% ipython --no-banner

In [1]: import numpy as np

In [2]: np.set_printoptions(precision=2, suppress=True, linewidth=140, floatmode="fixed")

In [3]: u = np.array([1, 2, 1, 2, 2, 3, 2])

In [4]: data = u[np.abs(np.subtract.outer(np.arange(7), np.arange(7)))]

In [5]: data
Out[5]: 
array([[1, 2, 1, 2, 2, 3, 2],
       [2, 1, 2, 1, 2, 2, 3],
       [1, 2, 1, 2, 1, 2, 2],
       [2, 1, 2, 1, 2, 1, 2],
       [2, 2, 1, 2, 1, 2, 1],
       [3, 2, 2, 1, 2, 1, 2],
       [2, 3, 2, 2, 1, 2, 1]])

In [6]: rng = np.random.default_rng(930)

In [7]: idx = rng.permutation(7)

In [8]: idx
Out[8]: array([4, 0, 3, 6, 2, 5, 1])

In [9]: Y = data[idx][:, idx]

In [10]: np.diag(Y)
Out[10]: array([1, 1, 1, 1, 1, 1, 1])

In [11]: np.trace(Y)
Out[11]: np.int64(7)

In [12]: Y
Out[12]: 
array([[1, 2, 2, 1, 1, 2, 2],
       [2, 1, 2, 2, 1, 3, 2],
       [2, 2, 1, 2, 2, 1, 1],
       [1, 2, 2, 1, 2, 2, 3],
       [1, 1, 2, 2, 1, 2, 2],
       [2, 3, 1, 2, 2, 1, 2],
       [2, 2, 1, 3, 2, 2, 1]])

In [13]: np.sort(np.abs(np.linalg.eigvals(Y)))
Out[13]: array([ 0.44,  0.55,  0.68,  0.80,  2.25,  2.98, 12.22])

In [14]: vals, vecs = np.linalg.eigh(Y)

In [15]: np.abs(vecs[:, -1]).round(6).argmax()
Out[15]: np.int64(5)

In [16]: np.linalg.eigvalsh(Y @ Y)
Out[16]: array([  0.20,   0.31,   0.47,   0.64,   5.05,   8.90, 149.44])

In [17]: vals
Out[17]: array([-2.98, -2.25, -0.68, -0.55,  0.44,  0.80, 12.22])

In [18]: np.trace(data)
Out[18]: np.int64(7)

In [19]: np.allclose(data, data.T)
Out[19]: True

In [20]: round(np.abs(np.linalg.eigvals(data)).max(), 2)
Out[20]: np.float64(12.22)

In [21]: np.linalg.matrix_power(data, 4)
Out[21]: 
array([[3651, 3631, 3096, 3030, 3090, 3620, 3637],
       [3631, 3659, 3079, 3060, 3074, 3650, 3620],
       [3096, 3079, 2627, 2571, 2624, 3074, 3090],
       [3030, 3060, 2571, 2563, 2571, 3060, 3030],
       [3090, 3074, 2624, 2571, 2627, 3079, 3096],
       [3620, 3650, 3074, 3060, 3079, 3659, 3631],
       [3637, 3620, 3090, 3030, 3096, 3631, 3651]])

In [22]: ang = np.radians(180)

In [23]: r_ = np.eye(7)

In [24]: r_[6, 6] = r_[1, 1] = np.cos(ang)

In [25]: r_[6, 1], r_[1, 6] = -np.sin(ang), np.sin(ang)

In [26]: r_.round(2) + 0
Out[26]: 
array([[ 1.00,  0.00,  0.00,  0.00,  0.00,  0.00,  0.00],
       [ 0.00, -1.00,  0.00,  0.00,  0.00,  0.00,  0.00],
       [ 0.00,  0.00,  1.00,  0.00,  0.00,  0.00,  0.00],
       [ 0.00,  0.00,  0.00,  1.00,  0.00,  0.00,  0.00],
       [ 0.00,  0.00,  0.00,  0.00,  1.00,  0.00,  0.00],
       [ 0.00,  0.00,  0.00,  0.00,  0.00,  1.00,  0.00],
       [ 0.00,  0.00,  0.00,  0.00,  0.00,  0.00, -1.00]])

In [27]: Y = data @ r_.T

In [28]: np.linalg.svd(data, compute_uv=False), np.linalg.svd(Y, compute_uv=False)
Out[28]: 
(array([12.22,  2.98,  2.25,  0.80,  0.68,  0.55,  0.44]),
 array([12.22,  2.98,  2.25,  0.80,  0.68,  0.55,  0.44]))

In [29]: np.allclose(data @ data.T, Y @ Y.T)
Out[29]: True

In [30]: round(float(np.linalg.det(r_)), 2), np.trace(r_)
Out[30]: (1.0, np.float64(3.0))

In [31]: Y
Out[31]: 
array([[ 1.00, -2.00,  1.00,  2.00,  2.00,  3.00, -2.00],
       [ 2.00, -1.00,  2.00,  1.00,  2.00,  2.00, -3.00],
       [ 1.00, -2.00,  1.00,  2.00,  1.00,  2.00, -2.00],
       [ 2.00, -1.00,  2.00,  1.00,  2.00,  1.00, -2.00],
       [ 2.00, -2.00,  1.00,  2.00,  1.00,  2.00, -1.00],
       [ 3.00, -2.00,  2.00,  1.00,  2.00,  1.00, -2.00],
       [ 2.00, -3.00,  2.00,  2.00,  1.00,  2.00, -1.00]])

In [32]: J = np.load("w.npy")

In [33]: J
Out[33]: 
array([[ 18,  -8,   5,  13,  -8,   5],
       [ -8,  17,  -3,  -2,  -1,   5],
       [  5,  -3,  18,  11,  -3, -10],
       [ 13,  -2,  11,  14,  -8,   0],
       [ -8,  -1,  -3,  -8,   9,   1],
       [  5,   5, -10,   0,   1,  19]])

In [34]: # rank 4

In [35]: left, sigma, VT = np.linalg.svd(J)

In [36]: vecs = VT[:(sigma > 1e-8).sum()]

In [37]: x = J[4] + -3 * J[5] + rng.integers(2) * np.eye(6)[1]

In [38]: x
Out[38]: array([-23.00, -16.00,  27.00,  -8.00,   6.00, -56.00])

In [39]: np.linalg.matrix_rank(np.vstack([J, x]))
Out[39]: np.int64(4)

In [40]: np.diag(vecs.T @ vecs)
Out[40]: array([0.52, 0.84, 0.77, 0.38, 0.67, 0.82])

In [41]: np.allclose(vecs.T @ vecs @ x, x)
Out[41]: True

In [42]: round(float(np.linalg.norm(x - vecs.T @ vecs @ x)), 2)
Out[42]: 0.0

In [43]: left, sigma, VT = np.linalg.svd(J, full_matrices=False)

In [44]: np.abs(VT[0])
Out[44]: array([0.54, 0.29, 0.48, 0.53, 0.29, 0.17])

In [45]: np.cumsum(sigma ** 2) / np.sum(sigma ** 2)
Out[45]: array([0.62, 0.88, 0.98, 1.00, 1.00, 1.00])

In [46]: left, sigma, VT = np.linalg.svd(J)

In [47]: sigma.round(2) + 0
Out[47]: array([42.59, 27.58, 17.62,  7.21,  0.00,  0.00])

In [48]: np.argmax(sigma[:-1] / (sigma[1:] + 1e-6)) + 1
Out[48]: np.int64(4)

In [49]: Y = left[:, :4] @ np.diag(sigma[:4]) @ VT[:4]

In [50]: np.linalg.matrix_rank(Y)
Out[50]: np.int64(4)

In [51]: np.round(np.linalg.norm(J - Y) / np.linalg.norm(J), 2)
Out[51]: np.float64(0.0)

In [52]: np.linalg.matrix_rank(J, rtol=0.05)
Out[52]: np.int64(4)

In [53]: np.round(np.linalg.norm(J - Y, 2), 2), round(sigma[4], 2)
Out[53]: (np.float64(0.0), np.float64(0.0))

In [54]: round(np.abs(J - Y).max(), 2)
Out[54]: np.float64(0.0)

In [55]: mat = np.loadtxt("layer13.csv", delimiter=",")

In [56]: mat
Out[56]: 
array([[-1.50,  0.10,  0.40, -0.40, -1.80, -0.50,  0.40, -0.50],
       [-0.20,  0.10, -0.30,  1.10,  5.52, -0.20,  1.00, -1.10],
       [ 0.40,  0.10,  0.00, -0.60, -3.07,  0.50,  0.40, -1.30],
       [ 0.00, -1.10, -0.60, -0.50, -2.45, -1.10,  0.40,  1.50],
       [ 0.60,  0.60,  0.90,  0.00, -0.03, -0.10, -0.60, -0.30],
       [-0.70,  2.00, -1.30, -0.30, -1.66, -1.30, -0.20, -0.10],
       [-0.60,  0.00, -1.40, -1.20, -5.82,  0.00, -1.40, -1.30],
       [ 1.00,  1.00, -0.80, -0.10,  0.00, -0.40, -0.60, -0.60],
       [-0.40,  1.60, -0.50,  0.90,  4.97,  1.30, -1.00,  0.40],
       [-0.10,  0.30,  1.20, -0.20, -1.13, -0.40, -0.50, -0.30],
       [ 0.20,  1.00,  1.10,  1.20,  6.07,  2.20, -0.30, -0.30],
       [-0.70,  0.10,  0.10, -0.30, -1.46,  0.00,  1.30,  1.10],
       [ 1.60, -0.40, -0.10,  0.40,  2.01,  1.50,  0.60,  0.40],
       [ 0.70,  0.40,  1.50,  2.40, 11.89, -1.20, -0.60, -0.70],
       [ 1.00,  0.20,  1.50,  0.40,  2.07,  0.00,  1.80,  0.50],
       [ 1.10,  0.50, -1.70, -0.10, -0.25, -1.20,  0.00,  1.10],
       [ 0.10, -0.90, -1.00,  0.40,  2.60, -0.60,  0.20,  0.50],
       [-0.40, -1.80, -0.90, -1.50, -7.62, -1.30,  0.50,  0.10],
       [ 0.60,  1.30, -0.50,  0.10,  0.52,  0.20,  1.50,  0.10],
       [ 0.30,  0.40, -0.20, -0.70, -2.94,  1.20, -0.20,  2.90],
       [ 0.20, -1.80, -1.10, -1.80, -8.42, -0.70, -0.30, -0.30],
       [-0.20, -0.20,  0.30, -1.80, -8.65,  0.00, -1.40,  0.60],
       [ 1.10,  0.60, -0.80,  1.00,  5.30,  0.40,  0.50, -0.70],
       [ 0.10, -0.10, -1.30,  0.60,  3.04,  0.70, -0.30,  0.40],
       [ 1.20, -0.40,  0.40, -0.80, -3.79,  1.00,  0.40, -0.80],
       [-0.10, -1.80,  0.50,  1.10,  5.81, -0.40,  0.60, -0.70],
       [ 0.00,  0.10, -0.80, -0.20, -0.76,  0.30, -0.20, -0.70],
       [ 0.00,  0.40,  1.40,  0.60,  2.69,  0.10,  2.00,  0.90],
       [ 0.50,  0.00, -2.00, -0.20, -0.78,  1.10,  0.50, -1.80],
       [-0.60,  1.90, -0.60,  1.10,  5.33,  0.30,  1.10,  0.40],
       [-0.80,  0.40, -0.10,  1.30,  6.48, -1.30,  1.20, -1.20],
       [ 0.10,  1.10, -0.70, -0.40, -2.44, -0.50,  0.40, -0.50],
       [ 0.60,  1.20,  0.80,  1.60,  8.20,  0.40, -1.60, -0.30],
       [-0.60,  0.10, -1.90,  0.60,  2.66, -1.30,  0.60,  0.80],
       [ 2.10,  1.40, -0.10, -1.00, -5.25,  0.00, -1.70, -0.40],
       [-1.30,  0.10, -1.80, -1.80, -9.27,  0.70,  0.70, -1.00],
       [-0.70, -0.30, -0.90,  0.00,  0.15,  0.10, -0.30,  0.20],
       [ 1.70, -1.50,  0.30,  0.50,  2.76,  0.10, -0.30, -0.40],
       [-0.30, -0.40,  2.00,  1.70,  8.50,  0.00,  0.90, -1.50],
       [-0.80,  1.40, -2.60,  0.70,  3.71, -1.40,  0.80, -1.00],
       [-1.40,  0.50, -0.40, -1.00, -5.54,  0.10,  0.20,  0.10],
       [-0.20, -0.80, -0.30,  1.70,  8.33,  1.90, -0.50,  0.00],
       [ 1.00, -0.70,  0.10, -0.80, -3.83,  0.60, -0.30,  1.60],
       [ 0.10, -1.30, -0.90,  0.00, -0.07,  0.20,  1.30,  1.40],
       [-0.40,  1.00,  2.40,  0.10,  0.84,  0.90,  0.10, -0.40]])

In [57]: [round(float(x), 2) for x in np.linalg.svd(mat, compute_uv=False)[:3]]
Out[57]: [33.76, 7.66, 6.68]

In [58]: np.round(np.linalg.norm(mat, 2) / np.linalg.norm(mat), 2)
Out[58]: np.float64(0.91)

In [59]: np.linalg.matrix_rank(mat, rtol=0.1)
Out[59]: np.int64(7)
